$ ipython --no-banner

In [1]: import numpy as np

In [2]: np.set_printoptions(precision=2, suppress=True, linewidth=200)

In [3]: X = np.load("mat.npy")

In [4]: X
Out[4]: 
array([[-62.7 , -45.54, -12.81],
       [-46.91, -33.75,  -7.42],
       [-39.21, -28.02,  -5.02],
       [-36.56, -26.05,  -4.24],
       [-31.22, -22.1 ,  -2.75],
       [-19.71, -13.61,  -0.08],
       [-17.71, -12.14,   0.27],
       [-11.86,  -7.9 ,   1.01],
       [ -8.56,  -5.54,   1.14],
       [ -6.93,  -4.4 ,   1.08],
       [ -5.8 ,  -3.62,   0.97],
       [ -5.38,  -3.33,   0.92],
       [ -4.92,  -3.03,   0.85],
       [  0.64,   0.37,   0.14],
       [  1.85,   1.09,   0.65],
       [  2.23,   1.32,   0.86],
       [  8.55,   5.46,   5.4 ],
       [ 11.98,   7.81,   8.14],
       [ 16.64,  11.05,  11.9 ],
       [ 24.92,  16.9 ,  18.61],
       [ 26.88,  18.29,  20.19],
       [ 31.36,  21.48,  23.8 ],
       [ 41.54,  28.8 ,  31.96],
       [ 49.74,  34.71,  38.49],
       [ 50.24,  35.08,  38.88],
       [ 53.26,  37.26,  41.27],
       [ 67.33,  47.47,  52.35],
       [ 83.56,  59.3 ,  65.01]])

In [5]: hat = X @ np.linalg.solve(X.T @ X, X.T)

In [6]: np.round(np.linalg.eigvalsh(hat), 2) + 0
Out[6]: array([0., 0., 0., 0., 0., 0., 0., 0., 0., 0., 0., 0., 0., 0., 0., 0., 0., 0., 0., 0., 0., 0., 0., 0., 0., 1., 1., 1.])

In [7]: hat @ X[:, 0]
Out[7]: 
array([-62.7 , -46.91, -39.21, -36.56, -31.22, -19.71, -17.71, -11.86,  -8.56,  -6.93,  -5.8 ,  -5.38,  -4.92,   0.64,   1.85,   2.23,   8.55,  11.98,  16.64,  24.92,  26.88,  31.36,  41.54,  49.74,
        50.24,  53.26,  67.33,  83.56])

In [8]: round(np.trace(hat), 2)
Out[8]: np.float64(3.0)
